In [1]: import numpy as np

In [2]: import numpy.linalg as la

In [3]: np.set_printoptions(precision=2, suppress=True, linewidth=100)

In [4]: rd = lambda a: np.round(a, 2) + 0

In [5]: r0 = np.array([1, -5, 4, -5, -3, -3, -4, 5, -1, 0, -2, -1, -2])

In [6]: r1 = np.array([0, 3, 2, 3, 3])

In [7]: W0 = np.outer(r0, r1)

In [8]: W0
Out[8]: 
array([[  0,   3,   2,   3,   3],
       [  0, -15, -10, -15, -15],
       [  0,  12,   8,  12,  12],
       [  0, -15, -10, -15, -15],
       [  0,  -9,  -6,  -9,  -9],
       [  0,  -9,  -6,  -9,  -9],
       [  0, -12,  -8, -12, -12],
       [  0,  15,  10,  15,  15],
       [  0,  -3,  -2,  -3,  -3],
       [  0,   0,   0,   0,   0],
       [  0,  -6,  -4,  -6,  -6],
       [  0,  -3,  -2,  -3,  -3],
       [  0,  -6,  -4,  -6,  -6]])

In [9]: Uu, sig, Vt = la.svd(W0, full_matrices=False)

In [10]: np.abs(Uu[:, 0]).round(6).argmax()
Out[10]: np.int64(1)

In [11]: np.allclose(Uu * sig @ Vt, W0)
Out[11]: True

In [12]: rd(Vt @ Vt.T)
Out[12]: 
array([[1., 0., 0., 0., 0.],
       [0., 1., 0., 0., 0.],
       [0., 0., 1., 0., 0.],
       [0., 0., 0., 1., 0.],
       [0., 0., 0., 0., 1.]])

In [13]: rd(Uu.T @ W0 @ Vt.T)
Out[13]: 
array([[64.93,  0.  ,  0.  ,  0.  ,  0.  ],
       [ 0.  ,  0.  ,  0.  ,  0.  ,  0.  ],
       [ 0.  ,  0.  ,  0.  ,  0.  ,  0.  ],
       [ 0.  ,  0.  ,  0.  ,  0.  ,  0.  ],
       [ 0.  ,  0.  ,  0.  ,  0.  ,  0.  ]])

In [14]: Uu, sig, Vt = la.svd(W0)

In [15]: V = Vt[:(sig > 1e-8).sum()]

In [16]: rng = np.random.default_rng(6951)

In [17]: x0 = W0[2] + 5 * W0[0] + rng.integers(2) * np.eye(5)[0]

In [18]: x0
Out[18]: array([ 0., 27., 18., 27., 27.])

In [19]: la.matrix_rank(np.vstack([W0, x0]))
Out[19]: np.int64(1)

In [20]: rd(np.diag(V.T @ V))
Out[20]: array([0.  , 0.29, 0.13, 0.29, 0.29])

In [21]: np.allclose(V.T @ V @ x0, x0)
Out[21]: True

In [22]: T = np.stack([W0, 2 * W0, W0[::-1]])

In [23]: T.sum(axis=0)
Out[23]: 
array([[  0,   3,   2,   3,   3],
       [  0, -48, -32, -48, -48],
       [  0,  30,  20,  30,  30],
       [  0, -45, -30, -45, -45],
       [  0, -30, -20, -30, -30],
       [  0, -12,  -8, -12, -12],
       [  0, -48, -32, -48, -48],
       [  0,  36,  24,  36,  36],
       [  0, -18, -12, -18, -18],
       [  0, -15, -10, -15, -15],
       [  0,  -6,  -4,  -6,  -6],
       [  0, -24, -16, -24, -24],
       [  0, -15, -10, -15, -15]])

In [24]: la.matrix_rank(T)
Out[24]: array([1, 1, 1])

In [25]: np.einsum("bij,cij->bc", T, T)
Out[25]: 
array([[ 4216,  8432,  -558],
       [ 8432, 16864, -1116],
       [ -558, -1116,  4216]])

In [26]: rd(la.norm(T, axis=(1, 2)))
Out[26]: array([ 64.93, 129.86,  64.93])

In [27]: la.cond(W0) > 100
Out[27]: np.True_

In [28]: np.argsort(-la.norm(W0, axis=0).round(6), kind="stable")[:3]
Out[28]: array([1, 3, 4])

In [29]: r0 = np.array([3, 0, 0])

In [30]: np.convolve(W0[12], r0)
Out[30]: array([  0, -18, -12, -18, -18,   0,   0])

In [31]: np.correlate(W0[12], W0[6], "full")
Out[31]: array([  0,  72, 120, 168, 248, 168, 120,  72,   0])
